In [1]: import numpy as np

In [2]: np.set_printoptions(precision=2, suppress=True, linewidth=200, sign=" ")

In [3]: X = np.loadtxt("dump.csv", delimiter=",")

In [4]: print(X)
[[  3.   4.   5.   6.   7.   8.   9.  10.  11.  12.]
 [ 13.  14.  15.  16.  17.  18.  19.  20.  21.  22.]
 [ 23.  24.  25.  26.  27.  28.  29.  30.  31.  32.]
 [ 33.  34.  35.  36.  37.  38.  39.  40.  41.  42.]
 [ 43.  44.  45.  46.  47.  48.  49.  50.  51.  52.]
 [ 53.  54.  55.  56.  57.  58.  59.  60.  61.  62.]]

In [5]: rng = np.random.default_rng(75)

In [6]: Y = X + rng.integers(-2, 3, (6, 2)) @ rng.integers(-2, 3, (2, 10))

In [7]: print(Y)
[[  6.   4.   6.  10.   8.  12.   6.   6.  11.  10.]
 [ 16.   8.  14.  18.  16.  20.  19.  18.  18.  18.]
 [ 23.  30.  27.  28.  29.  30.  26.  28.  34.  34.]
 [ 30.  34.  34.  32.  36.  34.  42.  44.  41.  44.]
 [ 40.  50.  46.  44.  48.  46.  49.  52.  54.  56.]
 [ 50.  54.  54.  52.  56.  54.  62.  64.  61.  64.]]

In [8]: print(np.round(np.linalg.svd(Y - X, compute_uv=False), 2) + 0)
[ 17.05  13.09   0.     0.     0.     0.  ]

In [9]: print(Y - X)
[[ 3.  0.  1.  4.  1.  4. -3. -4.  0. -2.]
 [ 3. -6. -1.  2. -1.  2.  0. -2. -3. -4.]
 [ 0.  6.  2.  2.  2.  2. -3. -2.  3.  2.]
 [-3.  0. -1. -4. -1. -4.  3.  4.  0.  2.]
 [-3.  6.  1. -2.  1. -2.  0.  2.  3.  4.]
 [-3.  0. -1. -4. -1. -4.  3.  4.  0.  2.]]

In [10]: print(np.linalg.matrix_rank(Y - X, tol=1e-8))
2

In [11]: print(np.abs(Y - X).sum(axis=1))
[ 22.  24.  24.  22.  24.  22.]

In [12]: print(np.abs(np.diag(np.linalg.qr(X)[1])) > 1e-9)
[ True  True False False False False]

In [13]: print(np.linalg.lstsq(X[:-1].T, X[-1])[2])
2

In [14]: print(np.unique(X.round(6), axis=0).shape)
(6, 10)

In [15]: print(round(np.trace(np.linalg.pinv(X) @ X), 2))
2.0

In [16]: x = np.array([1, 0, 0, 1, 0, 1, 2, 0, 2, 2])

In [17]: a = np.maximum(X @ x, 0)

In [18]: print(X.T @ a)
[ 67158.  68994.  70830.  72666.  74502.  76338.  78174.  80010.  81846.  83682.]

In [19]: print(np.flatnonzero(a > 1e-9))
[ 0  1  2  3  4  5]

In [20]: A = np.load("sample17.npy")

In [21]: print(A)
[[-4  0  0  0  0  0  0  0  0  0  0  0  0  0]
 [ 0  4  0  0  0  0  0  0  0  0  0  0  0  0]
 [ 0  0  1  0  0  0  0  0  0  0  0  0  0  0]
 [ 0  0  0 -1  0  0  0  0  0  0  0  0  0  0]
 [ 0  0  0  0  3  0  0  0  0  0  0  0  0  0]
 [ 0  0  0  0  0 -5  0  0  0  0  0  0  0  0]
 [ 0  0  0  0  0  0  4  0  0  0  0  0  0  0]
 [ 0  0  0  0  0  0  0  5  0  0  0  0  0  0]
 [ 0  0  0  0  0  0  0  0 -5  0  0  0  0  0]
 [ 0  0  0  0  0  0  0  0  0  1  0  0  0  0]
 [ 0  0  0  0  0  0  0  0  0  0 -5  0  0  0]
 [ 0  0  0  0  0  0  0  0  0  0  0  3  0  0]
 [ 0  0  0  0  0  0  0  0  0  0  0  0  5  0]
 [ 0  0  0  0  0  0  0  0  0  0  0  0  0  4]]

In [22]: W1 = np.array([[1, 0, 1, -2, 0],
    ...:     [-2, 1, 0, -3, 1],
    ...:     [3, 3, 3, 1, 1],
    ...:     [3, 1, 0, 2, -2],
    ...:     [-2, 1, 2, 1, -3],
    ...:     [2, -1, 2, 2, -3],
    ...:     [1, 3, -2, -3, 3],
    ...:     [2, -3, -2, -3, -2],
    ...:     [0, 1, 3, 1, 0],
    ...:     [2, -1, 3, 0, 0],
    ...:     [-2, -2, 1, -2, 2],
    ...:     [-1, 1, -2, 1, 3],
    ...:     [-3, -2, 3, 1, 2],
    ...:     [-1, -1, -2, 2, -2]])

In [23]: b = np.array([-1, 2, -3, 0, 1])

In [24]: H = np.maximum(A @ W1 + b, 0)

In [25]: print(H)
[[  0   2   0   8   1]
 [  0   6   0   0   5]
 [  2   5   0   1   2]
 [  0   1   0   0   3]
 [  0   5   3   3   0]
 [  0   7   0   0  16]
 [  3  14   0   0  13]
 [  9   0   0   0   0]
 [  0   0   0   0   1]
 [  1   1   0   0   1]
 [  9  12   0  10   0]
 [  0   5   0   3  10]
 [  0   0  12   5  11]
 [  0   0   0   8   0]]

In [26]: print((H > 0).mean(axis=0))
[ 0.36  0.71  0.14  0.5   0.71]

In [27]: cent = np.array([[1, 3, 1], [-8, -8, 5], [-1, 6, 8], [6, -8, -3], [2, 4, -4]])

In [28]: print((H @ cent).round(6).argmax(axis=1))
[ 0  2  2  1  2  1  2  1  1  2  2  0  1  0]

In [29]: print(W1 @ cent)
[[-12  25  15]
 [-26  14   8]
 [-16  -1  35]
 [  3 -23  10]
 [-12 -22  28]
 [ 14  -2  19]
 [-33   3  -3]
 [  6  34 -12]
 [ -5   2  26]
 [  7  32  21]
 [  5  40  -6]
 [  5 -19 -27]
 [ 20  25   0]
 [ 17 -31 -20]]
